% ipython --no-banner

In [1]: import numpy as np

In [2]: from numpy import linalg as LA

In [3]: np.set_printoptions(precision=2, suppress=True, linewidth=120, sign=" ")

In [4]: K = np.load("x.npy")

In [5]: K
Out[5]: 
array([[ 1.  ,  0.  ,  0.  ],
       [ 0.  ,  0.31,  0.95],
       [ 0.  , -0.95,  0.31]])

In [6]: Q, evecs = LA.qr(K[:, :2])[0], LA.qr(K[:, 2:])[0]

In [7]: sig = LA.svd(Q.T @ evecs, compute_uv=False)

In [8]: np.round(LA.norm(Q @ Q.T - evecs @ evecs.T, 2), 2)
Out[8]: np.float64(1.0)

In [9]: np.degrees(np.arccos(sig.clip(0, 1)))
Out[9]: array([ 90.])

In [10]: sig.round(2) + 0
Out[10]: array([ 0.])

In [11]: def softmax(z):
    ...:     e = np.exp(z - z.max(axis=-1, keepdims=True))
    ...:     return e / e.sum(axis=-1, keepdims=True)
    ...: 

In [12]: softmax(K[2] + 4)
Out[12]: array([ 0.36,  0.14,  0.5 ])

In [13]: softmax(K[2])
Out[13]: array([ 0.36,  0.14,  0.5 ])

In [14]: S = K @ K.T / np.sqrt(3)

In [15]: softmax(S)
Out[15]: 
array([[ 0.47,  0.26,  0.26],
       [ 0.26,  0.47,  0.26],
       [ 0.26,  0.26,  0.47]])

In [16]: W0 = np.load("a.npy")

In [17]: W0
Out[17]: 
array([[ 1.05, -0.48,  1.83, -0.64],
       [-0.48,  2.88,  0.45, -0.16],
       [ 1.83,  0.45,  1.27,  0.6 ],
       [-0.64, -0.16,  0.6 ,  2.79]])

In [18]: w, evecs = LA.eigh(W0)

In [19]: np.round(evecs.T @ W0 @ evecs, 2) + 0
Out[19]: 
array([[-1.  ,  0.  ,  0.  ,  0.  ],
       [ 0.  ,  2.99,  0.  ,  0.  ],
       [ 0.  ,  0.  ,  3.  ,  0.  ],
       [ 0.  ,  0.  ,  0.  ,  3.  ]])

In [20]: np.unique(w.round(6) + 0, return_counts=True)[1]
Out[20]: array([ 1,  1,  1,  1])

In [21]: LA.eigvalsh(W0 @ W0)
Out[21]: array([ 1.  ,  8.95,  8.98,  9.01])

In [22]: np.round(evecs.T @ evecs, 2) + 0
Out[22]: 
array([[ 1.,  0.,  0.,  0.],
       [ 0.,  1.,  0.,  0.],
       [ 0.,  0.,  1.,  0.],
       [ 0.,  0.,  0.,  1.]])

In [23]: m1 = np.load("m.npy")

In [24]: m1
Out[24]: 
array([[ 1, -1],
       [ 1,  0],
       [ 1,  1],
       [ 1,  2]])

In [25]: out = np.c_[m1[:, :1] @ np.array([[3]]), np.array([-1, 2, 0, 2])]

In [26]: out
Out[26]: 
array([[ 3, -1],
       [ 3,  2],
       [ 3,  0],
       [ 3,  2]])

In [27]: np.round(LA.lstsq(m1, out[:, 0])[0], 2) + 0
Out[27]: array([ 3.,  0.])

In [28]: LA.matrix_rank(out)
Out[28]: np.int64(2)

In [29]: LA.norm(LA.qr(m1)[0].T @ out, axis=0) ** 2 / ((out ** 2).sum(axis=0) + 1e-12)
Out[29]: array([ 1.  ,  0.52])

In [30]: mat = np.load("w.npy")

In [31]: mat
Out[31]: 
array([[ 5,  4,  3,  0],
       [ 0, -3,  1, -4],
       [ 0,  1,  3, -5],
       [ 0, -3,  1, -4]])

In [32]: x = np.array([-1, 2, -4, -5])

In [33]: a = np.maximum(mat @ x, 0)

In [34]: a
Out[34]: array([  0,  10,  15,  10])

In [35]: np.maximum(mat @ (3 * x), 0)
Out[35]: array([  0,  30,  45,  30])

In [36]: mat.T @ a
Out[36]: array([   0,  -45,   65, -155])

In [37]: mat * (a > 1e-9)[:, None]
Out[37]: 
array([[ 0,  0,  0,  0],
       [ 0, -3,  1, -4],
       [ 0,  1,  3, -5],
       [ 0, -3,  1, -4]])

In [38]: np.allclose(mat[:-1].T @ LA.lstsq(mat[:-1].T, mat[-1])[0], mat[-1])
Out[38]: True

In [39]: np.abs(np.diag(LA.qr(mat)[1])) > 1e-9
Out[39]: array([ True,  True,  True, False])

In [40]: round(float(np.trace(LA.pinv(mat) @ mat)), 2)
Out[40]: 3.0

In [41]: left, sig, vt = LA.svd(mat)

In [42]: evecs = vt[:(sig > 1e-8).sum()]

In [43]: rng = np.random.default_rng(753722)

In [44]: x = mat[1] + -2 * mat[2] + rng.integers(2) * np.eye(4)[0]

In [45]: x
Out[45]: array([ 1., -5., -5.,  6.])

In [46]: LA.matrix_rank(np.vstack([mat, x]))
Out[46]: np.int64(4)

In [47]: np.allclose(evecs.T @ evecs @ x, x)
Out[47]: False

In [48]: out = np.array([[2, 2], [-1, 2]])

In [49]: Z = np.kron(out, mat)

In [50]: round(float(LA.norm(Z, 2)), 2), np.round(LA.norm(out, 2) * LA.norm(mat, 2), 2)
Out[50]: (25.7, np.float64(25.7))

In [51]: LA.matrix_rank(Z)
Out[51]: np.int64(6)

In [52]: z = rng.permutation(4)

In [53]: z
Out[53]: array([ 2,  0,  3,  1])

In [54]: out = mat[z][:, z]

In [55]: np.allclose(out, mat)
Out[55]: False

In [56]: np.trace(out)
Out[56]: np.int64(1)

In [57]: round(LA.det(out), 2), round(LA.det(mat[z]), 2)
Out[57]: (np.float64(0.0), np.float64(0.0))

In [58]: M = np.load("out7.npy")

In [59]: M
Out[59]: 
array([[-0.14, -0.07,  0.24],
       [ 0.29, -0.95,  0.11],
       [ 0.29, -0.04, -0.92],
       [ 0.9 ,  0.3 ,  0.29]])

In [60]: w1 = np.array([[8, 1, 9, 4, 5], [0, 6, 5, 4, 8], [7, 3, 8, 7, 5]])

In [61]: beta = np.array([2, 2, 2, 0, 3])

In [62]: hid = np.maximum(M @ w1 + beta, 0)

In [63]: LA.matrix_rank(hid)
Out[63]: np.int64(3)

In [64]: Z = np.array([[-2, 1, 1], [-2, 3, -3], [1, -1, 1], [-3, 2, 0], [-1, -2, 3]])

In [65]: hid @ Z
Out[65]: 
array([[-12.54,   2.55,   7.15],
       [ -9.41,   4.36,   5.74],
       [  0.  ,   0.  ,   0.  ],
       [-51.76,   5.02,  42.68]])

In [66]: x = np.array([1, -2])

In [67]: y = m1 @ x

In [68]: LA.lstsq(m1, y)[0]
Out[68]: array([ 1., -2.])

In [69]: y = y + 0.02 * rng.normal(size=4)

In [70]: y
Out[70]: array([ 2.99,  0.99, -0.99, -3.01])

In [71]: beta, *_ = LA.lstsq(m1, y)

In [72]: [round(float(LA.norm(LA.solve(m1.T @ m1 + lam * np.eye(2), m1.T @ y))), 2) for lam in (0, 1, 10, 100)]
Out[72]: [2.23, 1.73, 0.64, 0.09]

In [73]: beta
Out[73]: array([ 0.99, -2.  ])

In [74]: beta.round()
Out[74]: array([ 1., -2.])

In [75]: np.round(m1.T @ (y - m1 @ beta), 2) + 0
Out[75]: array([ 0.,  0.])

In [76]: x = np.array([-5, 0, 7])

In [77]: a = np.maximum(M @ x, 0)

In [78]: M * (a > 1e-9)[:, None]
Out[78]: 
array([[-0.14, -0.07,  0.24],
       [ 0.  , -0.  ,  0.  ],
       [ 0.  , -0.  , -0.  ],
       [ 0.  ,  0.  ,  0.  ]])

In [79]: np.flatnonzero(a > 1e-9)
Out[79]: array([ 0])

In [80]: np.maximum(M @ x, 0) - np.maximum(-M @ x, 0)
Out[80]: array([ 2.41, -0.66, -7.85, -2.46])

In [81]: np.tanh(M @ x)
Out[81]: array([ 0.98, -0.58, -1.  , -0.99])

In [82]: M.T @ a
Out[82]: array([-0.34, -0.18,  0.59])

In [83]: a
Out[83]: array([ 2.41,  0.  ,  0.  ,  0.  ])

In [84]: np.maximum(M @ (3 * x), 0)
Out[84]: array([ 7.24,  0.  ,  0.  ,  0.  ])

In [85]: Q, evecs = LA.qr(M[:, :1])[0], LA.qr(M[:, 1:])[0]

In [86]: sig = LA.svd(Q.T @ evecs, compute_uv=False)

In [87]: np.degrees(np.arccos(sig.clip(0, 1)))
Out[87]: array([ 90.])

In [88]: sig.round(2) + 0
Out[88]: array([ 0.])

In [89]: data = np.load("data.npy")

In [90]: data
Out[90]: 
array([[ 1.05,  2.  ,  5.  ,  5.  ],
       [ 0.  ,  1.05,  0.  ,  2.  ],
       [ 5.  ,  3.  ,  4.05,  2.  ],
       [ 1.  ,  2.  ,  5.  ,  5.05]])

In [91]: LA.eigvals(data)
Out[91]: array([11.51+0.j  , -0.18+0.46j, -0.18-0.46j,  0.05+0.j  ])

In [92]: round(float(LA.det(2 * data)), 2), round(float(LA.det(data)), 2)
Out[92]: (2.22, 0.14)

In [93]: np.einsum("ii->", data)
Out[93]: np.float64(11.2)

In [94]: round(LA.eigvals(data).sum().real, 2)
Out[94]: np.float64(11.2)

In [95]: w1 = np.array([[-4, 5, 2], [-1, 0, 0], [2, 1, 0], [4, -2, 1]])

In [96]: beta = np.array([-5, -4, 1])

In [97]: hid = np.maximum(data @ w1 + beta, 0)

In [98]: (hid > 0).astype(int)
Out[98]: 
array([[ 1,  0,  1],
       [ 1,  0,  1],
       [ 0,  1,  1],
       [ 1,  0,  1]])

In [99]: LA.matrix_rank(hid)
Out[99]: np.int64(3)

In [100]: (hid > 0).mean(axis=0)
Out[100]: array([ 0.75,  0.25,  1.  ])

In [101]: Z = np.array([[1, 0], [3, -2], [-2, -3]])

In [102]: hid @ Z
Out[102]: 
array([[  2.6 , -24.3 ],
       [ -4.05,  -9.  ],
       [ 37.15, -81.1 ],
       [  3.1 , -24.15]])

In [103]: arr = np.array([[-0.2, -0.7, -0.1, 0.3],
     ...:     [0.3, -0.5, 0.9, 1.6],
     ...:     [0.26, -0.45, 1.04, 1.61]])

In [104]: theta = np.radians(30)

In [105]: R = np.eye(4)

In [106]: R[1, 1] = R[3, 3] = np.cos(theta)

In [107]: R[1, 3], R[3, 1] = -np.sin(theta), np.sin(theta)

In [108]: R
Out[108]: 
array([[ 1.  ,  0.  ,  0.  ,  0.  ],
       [ 0.  ,  0.87,  0.  , -0.5 ],
       [ 0.  ,  0.  ,  1.  ,  0.  ],
       [ 0.  ,  0.5 ,  0.  ,  0.87]])

In [109]: out = arr @ R.T

In [110]: np.allclose(arr @ arr.T, out @ out.T)
Out[110]: True

In [111]: round(float(LA.det(R)), 2), round(np.trace(R), 2)
Out[111]: (1.0, np.float64(3.73))

In [112]: np.allclose(LA.norm(arr, axis=1), LA.norm(out, axis=1))
Out[112]: True

In [113]: arr.ravel(order="F")
Out[113]: array([-0.2 ,  0.3 ,  0.26, -0.7 , -0.5 , -0.45, -0.1 ,  0.9 ,  1.04,  0.3 ,  1.6 ,  1.61])

In [114]: blk = arr.reshape(3, 2, -1)

In [115]: blk.shape
Out[115]: (3, 2, 2)

In [116]: blk[:, 0]
Out[116]: 
array([[-0.2 , -0.7 ],
       [ 0.3 , -0.5 ],
       [ 0.26, -0.45]])

In [117]: blk.sum(axis=1)
Out[117]: 
array([[-0.3 , -0.4 ],
       [ 1.2 ,  1.1 ],
       [ 1.3 ,  1.16]])

In [118]: np.swapaxes(blk, 1, 2)[2]
Out[118]: 
array([[ 0.26,  1.04],
       [-0.45,  1.61]])

In [119]: np.einsum("ihd,ihd->ih", blk, blk)
Out[119]: 
array([[ 0.53,  0.1 ],
       [ 0.34,  3.37],
       [ 0.27,  3.67]])

In [120]: np.einsum("ihd,jhd->hij", blk, blk).shape
Out[120]: (2, 3, 3)

In [121]: Q, _ = LA.qr(np.array([[-0.6, -1.3, 1.6, -0.5],
     ...:     [-0.9, 0.2, 0.0, 0.4],
     ...:     [-1.5, 0.2, 1.5, 2.7],
     ...:     [1.0, -1.6, -2.0, 1.6]]))

In [122]: X = Q[:, :2]

In [123]: X
Out[123]: 
array([[-0.29,  0.74],
       [-0.43,  0.03],
       [-0.71,  0.12],
       [ 0.48,  0.66]])

In [124]: r0, r1 = X[2], X[3]

In [125]: np.round(r0 @ r0, 2)
Out[125]: np.float64(0.52)

In [126]: pr = (r0 @ r1) / (r0 @ r0) * r0

In [127]: LA.matrix_rank(np.outer(r0, r1))
Out[127]: np.int64(1)

In [128]: pr
Out[128]: array([ 0.35, -0.06])

In [129]: round(float(LA.norm(r0 + r1) ** 2 + LA.norm(r0 - r1) ** 2), 2)
Out[129]: 2.36

In [130]: np.round((r1 - pr) @ r0, 2)
Out[130]: np.float64(-0.0)

In [131]: out = np.array([[-2, -3], [-3, 1]])

In [132]: Z = np.kron(out, X)

In [133]: np.round(LA.norm(Z, 2), 2), np.round(LA.norm(out, 2) * LA.norm(X, 2), 2)
Out[133]: (np.float64(3.85), np.float64(3.85))

In [134]: Z
Out[134]: 
array([[ 0.57, -1.49,  0.86, -2.23],
       [ 0.86, -0.07,  1.28, -0.1 ],
       [ 1.43, -0.24,  2.14, -0.36],
       [-0.95, -1.31, -1.43, -1.97],
       [ 0.86, -2.23, -0.29,  0.74],
       [ 1.28, -0.1 , -0.43,  0.03],
       [ 2.14, -0.36, -0.71,  0.12],
       [-1.43, -1.97,  0.48,  0.66]])

In [135]: Z.shape
Out[135]: (8, 4)
